>>> import numpy as np
>>> from numpy import linalg as LA
>>> np.set_printoptions(precision=2, suppress=True, linewidth=120, floatmode="fixed")
>>> rnd = lambda a: np.round(a, 2) + 0
>>> K = np.load("case10.npy")
>>> rnd(K)
array([[0.02, 0.02, 0.05, 0.12],
       [0.02, 0.02, 0.05, 0.12],
       [0.05, 0.05, 0.15, 0.35],
       [0.12, 0.12, 0.35, 0.82]])
>>> Uu, sv = LA.svd(K)
Traceback (most recent call last):
  File "<python-input-6>", line 1, in <module>
    Uu, sv = LA.svd(K)
    ^^^^^^
ValueError: too many values to unpack (expected 2)
>>> Uu, sv, vt = LA.svd(K, full_matrices=False)
>>> rnd(np.sqrt((sv ** 2).sum())), rnd(LA.norm(K))
(np.float64(1.0), np.float64(1.0))
>>> np.cumsum(sv ** 2) / np.sum(sv ** 2)
array([1.00, 1.00, 1.00, 1.00])
>>> (sv > 1e-8).sum()
np.int64(1)
>>> rnd(vt @ vt.T)
array([[1.00, 0.00, 0.00, 0.00],
       [0.00, 1.00, 0.00, 0.00],
       [0.00, 0.00, 1.00, 0.00],
       [0.00, 0.00, 0.00, 1.00]])
>>> Uu.shape, sv.shape, vt.shape
((4, 4), (4,), (4, 4))
>>> rnd(sv / sv[0])
array([1.00, 0.00, 0.00, 0.00])
>>> evals, V = LA.eigh(K)
>>> rnd(evals.sum()), np.trace(K)
(np.float64(1.0), np.float64(1.0))
>>> rnd(V @ np.diag(evals) @ V.T)
array([[0.02, 0.02, 0.05, 0.12],
       [0.02, 0.02, 0.05, 0.12],
       [0.05, 0.05, 0.15, 0.35],
       [0.12, 0.12, 0.35, 0.82]])
>>> rnd(LA.eigvalsh(K @ K))
array([0.00, 0.00, 0.00, 1.00])
>>> rnd(V.T @ K @ V)
array([[0.00, 0.00, 0.00, 0.00],
       [0.00, 0.00, 0.00, 0.00],
       [0.00, 0.00, 0.00, 0.00],
       [0.00, 0.00, 0.00, 1.00]])
>>> rnd(LA.svd(K, compute_uv=False))
array([1.00, 0.00, 0.00, 0.00])
>>> A = np.maximum(np.array([[0],
...     [2],
...     [2],
...     [1],
...     [2],
...     [1],
...     [1],
...     [0],
...     [0],
...     [2],
...     [1],
...     [1],
...     [2],
...     [2],
...     [0],
...     [2],
...     [0],
...     [0],
...     [1],
...     [2]]) @ np.array([[4, -4, -3, 0, 2]]) + np.array([2, -2, -2, 2, -1]), 0)
>>> A
array([[ 2,  0,  0,  2,  0],
       [10,  0,  0,  2,  3],
       [10,  0,  0,  2,  3],
       [ 6,  0,  0,  2,  1],
       [10,  0,  0,  2,  3],
       [ 6,  0,  0,  2,  1],
       [ 6,  0,  0,  2,  1],
       [ 2,  0,  0,  2,  0],
       [ 2,  0,  0,  2,  0],
       [10,  0,  0,  2,  3],
       [ 6,  0,  0,  2,  1],
       [ 6,  0,  0,  2,  1],
       [10,  0,  0,  2,  3],
       [10,  0,  0,  2,  3],
       [ 2,  0,  0,  2,  0],
       [10,  0,  0,  2,  3],
       [ 2,  0,  0,  2,  0],
       [ 2,  0,  0,  2,  0],
       [ 6,  0,  0,  2,  1],
       [10,  0,  0,  2,  3]])
>>> print([round(float(x), 2) for x in LA.svd(A, compute_uv=False)[:3]])
[34.3, 4.55, 0.87]
>>> print(np.argsort(-LA.norm(A, axis=0).round(6), kind="stable")[:3])
[0 3 4]
>>> print(rnd(LA.norm(A, 2) / LA.norm(A)))
0.99
>>> rnd(np.trace(LA.pinv(A) @ A))
np.float64(3.0)
>>> print(np.count_nonzero(A))
54
>>> A - A[0]
array([[0, 0, 0, 0, 0],
       [8, 0, 0, 0, 3],
       [8, 0, 0, 0, 3],
       [4, 0, 0, 0, 1],
       [8, 0, 0, 0, 3],
       [4, 0, 0, 0, 1],
       [4, 0, 0, 0, 1],
       [0, 0, 0, 0, 0],
       [0, 0, 0, 0, 0],
       [8, 0, 0, 0, 3],
       [4, 0, 0, 0, 1],
       [4, 0, 0, 0, 1],
       [8, 0, 0, 0, 3],
       [8, 0, 0, 0, 3],
       [0, 0, 0, 0, 0],
       [8, 0, 0, 0, 3],
       [0, 0, 0, 0, 0],
       [0, 0, 0, 0, 0],
       [4, 0, 0, 0, 1],
       [8, 0, 0, 0, 3]])
>>> C2 = A.T @ A
>>> np.allclose(C2, C2.T)
True
>>> print(np.diag(C2))
[1040    0    0   80   78]
>>> np.trace(C2), (A ** 2).sum()
(np.int64(1198), np.int64(1198))
>>> LA.matrix_rank(C2)
np.int64(3)
>>> M = np.load("dump.npy")
>>> M
array([[ 1.70,  0.50, -0.10],
       [ 0.58, -0.65,  1.27],
       [-0.10,  0.10,  0.60],
       [ 0.50, -0.80,  1.30],
       [ 0.90, -0.90, -0.40]])
>>> proj = M @ LA.solve(M.T @ M, M.T)
>>> rnd(proj)
array([[ 0.99,  0.05,  0.02, -0.05,  0.01],
       [ 0.05,  0.45,  0.16,  0.47,  0.02],
       [ 0.02,  0.16,  0.17,  0.14, -0.31],
       [-0.05,  0.47,  0.14,  0.50,  0.09],
       [ 0.01,  0.02, -0.31,  0.09,  0.88]])
>>> print(rnd(np.trace(proj)))
3.0
>>> x = np.array([3, 1, 1])
>>> h = np.maximum(M @ x, 0)
>>> print(rnd(np.maximum(M @ (3 * x), 0)))
[16.50  7.08  1.20  6.00  4.20]
>>> rnd(np.maximum(M @ x, 0) - np.maximum(-M @ x, 0))
array([5.50, 2.36, 0.40, 2.00, 1.40])
>>> mat = np.loadtxt("test18.csv", delimiter=",")
>>> print(mat)
[[5.00 1.00 1.00 1.00 1.00]
 [1.00 5.00 1.00 1.00 1.00]
 [1.00 1.00 5.00 1.00 1.00]
 [1.00 1.00 1.00 5.00 1.00]
 [1.00 1.00 1.00 1.00 5.00]]
>>> mat @ np.ones(5)
array([9.00, 9.00, 9.00, 9.00, 9.00])
>>> np.allclose(mat @ mat.T, mat.T @ mat)
True
>>> rng = np.random.default_rng(617)
>>> A2 = mat + rng.integers(-2, 3, (5, 1)) @ rng.integers(-2, 3, (1, 5))
>>> print(A2)
[[ 4.00  3.00  3.00  1.00  3.00]
 [ 3.00  1.00 -3.00  1.00 -3.00]
 [ 3.00 -3.00  1.00  1.00 -3.00]
 [ 2.00 -1.00 -1.00  5.00 -1.00]
 [ 3.00 -3.00 -3.00  1.00  1.00]]
>>> np.abs(A2 - mat).sum(axis=1)
array([ 7.00, 14.00, 14.00,  7.00, 14.00])
>>> A2 - mat
array([[-1.00,  2.00,  2.00,  0.00,  2.00],
       [ 2.00, -4.00, -4.00,  0.00, -4.00],
       [ 2.00, -4.00, -4.00,  0.00, -4.00],
       [ 1.00, -2.00, -2.00,  0.00, -2.00],
       [ 2.00, -4.00, -4.00,  0.00, -4.00]])
>>> print(LA.matrix_rank(A2 - mat, tol=1e-8))
1
>>> A2 = np.array([[1, 3, 3], [0, 3, 3], [0, 1, 0], [0, 2, 1], [3, 3, 0]])
>>> print(np.einsum("ik,kj->ji", mat, A2))
[[ 8.00  4.00  4.00  4.00 16.00]
 [24.00 24.00 16.00 20.00 24.00]
 [19.00 19.00  7.00 11.00  7.00]]
>>> print(A2.T @ mat.T)
[[ 8.00  4.00  4.00  4.00 16.00]
 [24.00 24.00 16.00 20.00 24.00]
 [19.00 19.00  7.00 11.00  7.00]]
>>> mat @ A2
array([[ 8.00, 24.00, 19.00],
       [ 4.00, 24.00, 19.00],
       [ 4.00, 16.00,  7.00],
       [ 4.00, 20.00, 11.00],
       [16.00, 24.00,  7.00]])
>>> np.einsum("ij->j", mat)
array([9.00, 9.00, 9.00, 9.00, 9.00])
>>> np.einsum("ij,ij->i", mat, mat)
array([29.00, 29.00, 29.00, 29.00, 29.00])
>>> x = np.ones(5)
>>> for _ in range(3):
...     x = mat @ x
...     x /= LA.norm(x)
...     print(round(x @ mat @ x, 2))
... 
9.0
9.0
9.0
>>> rnd(x)
array([0.45, 0.45, 0.45, 0.45, 0.45])
>>> rnd(LA.eigvalsh(mat)[-1])
np.float64(9.0)
>>> feats = np.load("sample14.npy")
>>> rnd(feats)
array([[-2.48, -1.66,  3.05, -0.17,  2.60],
       [ 2.70,  1.92, -3.47, -1.07, -0.91],
       [-1.95, -1.55,  2.72,  2.61, -2.15],
       [-0.51, -0.12,  0.33, -2.49,  4.29],
       [ 0.60,  0.19, -0.45,  2.44, -4.30],
       [-2.60, -1.77,  3.23,  0.20,  2.15],
       [ 1.88,  1.16, -2.17,  1.27, -3.72],
       [-1.08, -0.99,  1.68,  2.90, -3.41],
       [ 0.94,  0.44, -0.90,  2.22, -4.27],
       [-1.48, -1.25,  2.16,  2.83, -2.93],
       [-1.06, -0.98,  1.66,  2.90, -3.43],
       [ 0.32, -0.01, -0.09,  2.59, -4.26],
       [-1.38, -0.77,  1.48, -1.84,  4.11],
       [ 2.42,  1.82, -3.23, -2.12,  0.96],
       [-2.44, -1.62,  2.98, -0.29,  2.73],
       [ 0.66,  0.70, -1.15, -2.89,  3.80],
       [-2.62, -1.92,  3.43,  1.63, -0.03],
       [ 0.76,  0.31, -0.67,  2.34, -4.29],
       [ 1.86,  1.49, -2.61, -2.67,  2.33],
       [ 1.93,  1.20, -2.24,  1.21, -3.66],
       [ 2.70,  1.90, -3.43, -0.81, -1.31],
       [-1.26, -0.68,  1.33, -1.95,  4.17],
       [-2.58, -1.75,  3.20,  0.12,  2.25],
       [-1.72, -1.41,  2.45,  2.74, -2.57],
       [ 1.84,  1.48, -2.59, -2.67,  2.36],
       [ 2.25,  1.73, -3.06, -2.34,  1.46],
       [ 0.31,  0.46, -0.71, -2.82,  4.03],
       [ 1.88,  1.16, -2.17,  1.27, -3.72],
       [-2.67, -1.85,  3.36,  0.53,  1.70],
       [-0.73, -0.28,  0.62, -2.36,  4.29],
       [-2.28, -1.75,  3.09,  2.31, -1.38],
       [-2.51, -1.87,  3.33,  1.94, -0.60],
       [ 2.55,  1.89, -3.37, -1.85,  0.43],
       [-1.77, -1.08,  2.03, -1.41,  3.82],
       [-0.50, -0.59,  0.95,  2.86, -3.91],
       [-2.53, -1.88,  3.34,  1.91, -0.54],
       [-2.67, -1.93,  3.46,  1.44,  0.30]])
>>> np.abs(np.diag(LA.qr(feats)[1])) > 1e-9
array([ True,  True, False, False, False])
>>> rnd(np.trace(LA.pinv(feats) @ feats))
np.float64(2.0)
>>> np.allclose(feats[:-1].T @ LA.lstsq(feats[:-1].T, feats[-1])[0], feats[-1])
True
>>> dist = LA.norm(feats[:, None] - feats[None], axis=-1)
>>> print(np.unravel_index(dist.round(6).argmax(), dist.shape))
(np.int64(17), np.int64(29))
>>> print(dist[17].round(6).argsort(kind="stable")[:4])
[17  4  8 11]
>>> LA.matrix_rank(dist ** 2)
np.int64(3)
>>> rnd(dist[:5, :5])
array([[ 0.00,  9.76,  5.54,  4.68,  8.92],
       [ 9.76,  0.00,  9.33,  7.61,  6.35],
       [ 5.54,  9.33,  0.00,  8.79,  4.92],
       [ 4.68,  7.61,  8.79,  0.00, 10.00],
       [ 8.92,  6.35,  4.92, 10.00,  0.00]])
>>> J = np.load("a.npy")
>>> J
array([[-2.00,  1.00,  0.00,  0.00,  0.00,  0.00,  0.00,  0.00],
       [ 0.00, -2.00,  1.00,  0.00,  0.00,  0.00,  0.00,  0.00],
       [ 0.00,  0.00, -2.00,  1.00,  0.00,  0.00,  0.00,  0.00],
       [ 0.00,  0.00,  0.00, -2.00,  1.00,  0.00,  0.00,  0.00],
       [ 0.00,  0.00,  0.00,  0.00, -2.00,  1.00,  0.00,  0.00],
       [ 0.00,  0.00,  0.00,  0.00,  0.00, -2.00,  1.00,  0.00],
       [ 0.00,  0.00,  0.00,  0.00,  0.00,  0.00, -2.00,  1.00],
       [ 0.00,  0.00,  0.00,  0.00,  0.00,  0.00,  0.00, -2.00]])
>>> A2 = J / LA.norm(J, axis=1, keepdims=True)
>>> C2 = A2 @ A2.T
>>> print(rnd(C2[1]))
[-0.40  1.00 -0.40  0.00  0.00  0.00  0.00  0.00]
>>> rnd(LA.norm(A2, axis=1))
array([1.00, 1.00, 1.00, 1.00, 1.00, 1.00, 1.00, 1.00])
>>> (C2 - 2 * np.eye(8)).round(6).argmax(axis=1)
array([2, 3, 0, 0, 0, 0, 0, 0])
>>> (np.abs(C2) > 0.9).astype(int)
array([[1, 0, 0, 0, 0, 0, 0, 0],
       [0, 1, 0, 0, 0, 0, 0, 0],
       [0, 0, 1, 0, 0, 0, 0, 0],
       [0, 0, 0, 1, 0, 0, 0, 0],
       [0, 0, 0, 0, 1, 0, 0, 0],
       [0, 0, 0, 0, 0, 1, 0, 0],
       [0, 0, 0, 0, 0, 0, 1, 0],
       [0, 0, 0, 0, 0, 0, 0, 1]])
